$ ipython --no-banner

In [1]: import numpy as np

In [2]: np.set_printoptions(suppress=True, linewidth=200)

In [3]: M = np.load("out15.npy")

In [4]: M
Out[4]: 
array([[0, 0, 0, 0, 0],
       [0, 0, 1, 0, 0],
       [2, 0, 0, 0, 0],
       [0, 0, 0, 1, 0],
       [0, 1, 0, 0, 0]])

In [5]: M[:, 1] @ M[:, 3]
Out[5]: np.int64(0)

In [6]: M.T @ M
Out[6]: 
array([[4, 0, 0, 0, 0],
       [0, 1, 0, 0, 0],
       [0, 0, 1, 0, 0],
       [0, 0, 0, 1, 0],
       [0, 0, 0, 0, 0]])

In [7]: arr = np.loadtxt("x.csv", delimiter=",")

In [8]: arr
Out[8]: 
array([[-10.8 ,   2.31,  -9.54, -10.38,   8.28,   3.24],
       [ -3.39,   0.86,  -3.46,  14.05, -12.41,  -4.96],
       [  6.77,  -2.02,  -0.73,   4.73,   2.47,  17.92],
       [  1.5 ,  -1.84,   1.07,  19.06,  -4.91,  -2.41],
       [ -7.07,  12.3 ,   0.68,   7.6 ,   8.46,   8.29],
       [  1.24,  -0.53,  12.23,   8.02,  13.54,  -0.95],
       [  4.09,   6.51,   2.52,   4.79, -14.32, -10.33],
       [ 11.42,   9.88,  -5.14,  -6.08,  -4.1 ,  -9.59],
       [ 14.44,   0.96,  -4.76,  -3.73,  11.2 ,  -5.35],
       [ -9.34,  -8.79,   2.8 , -15.04,   0.58,   1.09],
       [  3.86, -11.54,  13.16,  -3.13,  -7.34,   3.86],
       [  2.73,  -0.17,  12.56,  12.8 ,  -8.13,  -2.21],
       [ -4.75,  -0.47, -10.73,   4.38,   9.19,  12.58],
       [  8.76,  -1.89,   7.5 ,   5.95,   6.66,  13.55],
       [ 13.95,  -0.97,  -6.89,  11.36,  -4.41,   2.94],
       [  4.98, -11.71,  12.18,   6.15,  -6.7 ,  -2.64],
       [  2.08,   2.47,   1.81,  11.18,  14.64,   6.86],
       [ -2.75,  11.61,   4.05, -14.92,  -2.83,  -3.28],
       [  9.51,  -4.12,   3.18,  -7.02, -12.63,   8.58],
       [ -2.93,  -0.58, -11.6 ,   6.09,  12.1 ,  -8.55],
       [ -4.87,  -2.27, -15.96,   4.49,   4.49,  -8.72],
       [  2.73,  -1.98,   3.02,  16.75,   5.09,   8.55],
       [-11.77,  -3.33,  -1.42,  -0.5 ,  -2.59, -15.54],
       [ -3.04,  -0.36, -13.98, -11.31,  -6.89,  -4.46],
       [ -1.59,  18.31,  -7.22,   2.02,  -1.22,  -2.08],
       [  6.95,   3.4 , -14.53,  10.08,   4.13,   3.23],
       [  0.77,  -6.93,  10.92, -14.91,  -2.33,   2.08],
       [  3.63,   1.72,  -3.3 ,   5.35,  -5.26, -17.79],
       [  0.09,   5.23,  -2.3 ,  -6.05, -14.62, -10.82],
       [ -0.35,  15.71,   9.87,   2.82,  -5.54,  -4.13],
       [ -2.05,  -0.95,  -2.11,   3.28,   2.52,  19.32],
       [ -1.84,   1.93,  16.51,   7.7 ,   7.57,  -1.92],
       [  3.97,   0.76,  14.68,  -5.07,  11.59,   2.85],
       [ -0.56,  -9.81,  -7.02,   0.7 ,   6.05,  14.73],
       [ -2.35,  -6.19,  -2.18,  14.53,  11.51,   2.8 ],
       [  0.49, -10.39,   8.03, -12.19,  -8.51,  -2.52]])

In [9]: x = np.array([3, 1, 2, 0, 3, 0])

In [10]: target = arr @ x

In [11]: np.round(np.linalg.lstsq(arr, target)[0], 2) + 0
Out[11]: array([3., 1., 2., 0., 3., 0.])

In [12]: np.round(np.linalg.solve(arr.T @ arr, arr.T @ target), 2) + 0
Out[12]: array([3., 1., 2., 0., 3., 0.])

In [13]: rng = np.random.default_rng(187004)

In [14]: target = target + 0.3 * rng.normal(size=36)

In [15]: target.round(2)
Out[15]: 
array([-24.94, -53.74,  24.44, -10.14,  18.21,  68.26, -19.03,  21.5 ,  67.83, -29.54,   4.63,   9.02,  -8.82,  59.  ,  14.39,   7.3 ,  56.41,   2.78,  -6.78,   3.69, -35.25,  28.11, -49.47, -58.46,
        -4.83,   7.82,  10.26,  -9.43, -43.28,  17.29,  -3.84,  52.09,  77.31,  -7.55,  17.02, -18.55])

In [16]: beta, *_ = np.linalg.lstsq(arr, target)

In [17]: round(float(np.linalg.norm(target - arr @ beta)), 2)
Out[17]: 1.62

In [18]: beta.round()
Out[18]: array([3., 1., 2., 0., 3., 0.])

In [19]: [round(float(np.linalg.norm(np.linalg.solve(arr.T @ arr + lam * np.eye(6), arr.T @ target))), 2) for lam in (0, 1, 10, 100)]
Out[19]: [4.8, 4.8, 4.77, 4.5]
